% python3 -q
>>> import numpy as np
>>> from numpy import linalg as LA
>>> np.set_printoptions(suppress=True, linewidth=140)
>>> F = np.loadtxt("x.csv", delimiter=",")
>>> F
array([[-2., -2., -2.],
       [-1., -1., -1.],
       [-3., -3., -3.],
       [-2., -2., -2.],
       [-2., -2., -2.],
       [ 0.,  0.,  0.],
       [-2., -2., -2.]])
>>> round(LA.norm(F, 2) / LA.norm(F), 1)
np.float64(1.0)
>>> LA.cond(F) > 100
np.True_
>>> LA.matrix_rank(F, rtol=0.1)
np.int64(1)
>>> K = np.load("layer19.npy")
>>> K
array([[-1,  0,  0,  0,  0,  0,  0,  0],
       [ 0,  0,  0,  0,  0,  0,  0,  0],
       [ 0,  0,  2,  0,  0,  0,  0,  0],
       [ 0,  0,  0, -1,  0,  0,  0,  0],
       [ 0,  0,  0,  0,  2,  0,  0,  0],
       [ 0,  0,  0,  0,  0,  1,  0,  0],
       [ 0,  0,  0,  0,  0,  0, -1,  0],
       [ 0,  0,  0,  0,  0,  0,  0, -2]])
>>> # symmetric, so the eigenvalues are real
>>> t3 = np.stack([K, 3 * K, K[::-1]])
>>> LA.matrix_rank(t3)
array([7, 7, 7])
>>> np.einsum("bij,cij->bc", t3, t3)
array([[ 16,  48,   0],
       [ 48, 144,   0],
       [  0,   0,  16]])
>>> np.round(LA.det(t3), 1)
array([0., 0., 0.])
>>> np.round(LA.norm(t3, axis=(1, 2)), 1)
array([ 4., 12.,  4.])
>>> t3.sum(axis=0)
array([[-4,  0,  0,  0,  0,  0,  0, -2],
       [ 0,  0,  0,  0,  0,  0, -1,  0],
       [ 0,  0,  8,  0,  0,  1,  0,  0],
       [ 0,  0,  0, -4,  2,  0,  0,  0],
       [ 0,  0,  0, -1,  8,  0,  0,  0],
       [ 0,  0,  2,  0,  0,  4,  0,  0],
       [ 0,  0,  0,  0,  0,  0, -4,  0],
       [-1,  0,  0,  0,  0,  0,  0, -8]])
>>> (t3 @ K.T).shape
(3, 8, 8)
>>> vals, vecs = LA.eigh(K)
>>> (vals > 1e-8).sum(), (vals < -1e-8).sum()
(np.int64(3), np.int64(4))
>>> np.unique(vals.round(6) + 0, return_counts=True)[1]
array([1, 3, 1, 1, 2])
>>> np.round(LA.eigvalsh(K @ K), 1)
array([0., 1., 1., 1., 1., 4., 4., 4.])
>>> np.round(LA.eigvalsh(K + 2 * np.eye(8)), 1)
array([0., 1., 1., 1., 2., 3., 4., 4.])
